$ ipython --no-banner

In [1]: import numpy as np

In [2]: from numpy import linalg as LA

In [3]: np.set_printoptions(precision=4, suppress=True, linewidth=160)

In [4]: K = np.array([[1, 2, 2], [-2, -1, 2], [-2, 1, -1]])

In [5]: K
Out[5]: 
array([[ 1,  2,  2],
       [-2, -1,  2],
       [-2,  1, -1]])

In [6]: q, Rm = LA.qr(K)

In [7]: np.trace(q @ q.T)
Out[7]: np.float64(3.0)

In [8]: Rm
Out[8]: 
array([[-3.    , -0.6667,  0.    ],
       [ 0.    , -2.357 , -0.4243],
       [ 0.    ,  0.    , -2.9698]])

In [9]: q
Out[9]: 
array([[-0.3333, -0.7542, -0.5657],
       [ 0.6667,  0.2357, -0.7071],
       [ 0.6667, -0.6128,  0.4243]])

In [10]: abs(Rm[0, 0]), round(LA.norm(K[:, 0]), 4)
Out[10]: (np.float64(3.0), np.float64(3.0))

In [11]: q, vecs = LA.qr(K[:, :2])[0], LA.qr(K[:, 2:])[0]

In [12]: sv = LA.svd(q.T @ vecs, compute_uv=False)

In [13]: sv
Out[13]: array([0.1414])

In [14]: (sv > 0.9).sum()
Out[14]: np.int64(0)

In [15]: round(float(LA.norm(q @ q.T - vecs @ vecs.T, 2)), 4)
Out[15]: 1.0

In [16]: np.degrees(np.arccos(sv.clip(0, 1)))
Out[16]: array([81.8699])

In [17]: gram = K.T @ K

In [18]: np.diag(gram)
Out[18]: array([9, 6, 9])

In [19]: x = np.array([-1, 0, 3])

In [20]: y = K @ x

In [21]: b, lr = np.zeros(3), 1 / LA.norm(K, 2) ** 2

In [22]: for i in range(8):
    ...:     b -= lr * K.T @ (K @ b - y)
    ...:     if i % 2 == 0: print(i, round(LA.norm(K @ b - y), 4))
    ...: 
0 1.1256
2 0.0697
4 0.019
6 0.0053

In [23]: b
Out[23]: array([-1.0005,  0.0011,  2.9997])

In [24]: left, sv, Vt = LA.svd(K, full_matrices=False)

In [25]: np.round(left.T @ K @ Vt.T, 4) + 0
Out[25]: 
array([[3.1926, 0.    , 0.    ],
       [0.    , 3.    , 0.    ],
       [0.    , 0.    , 2.1926]])

In [26]: np.round(Vt @ Vt.T, 4) + 0
Out[26]: 
array([[1., 0., 0.],
       [0., 1., 0.],
       [0., 0., 1.]])

In [27]: sv / sv[0]
Out[27]: array([1.    , 0.9397, 0.6868])

In [28]: np.round(np.sqrt((sv ** 2).sum()), 4), round(LA.norm(K), 4)
Out[28]: (np.float64(4.899), np.float64(4.899))

In [29]: np.round(left.T @ left, 4) + 0
Out[29]: 
array([[1., 0., 0.],
       [0., 1., 0.],
       [0., 0., 1.]])
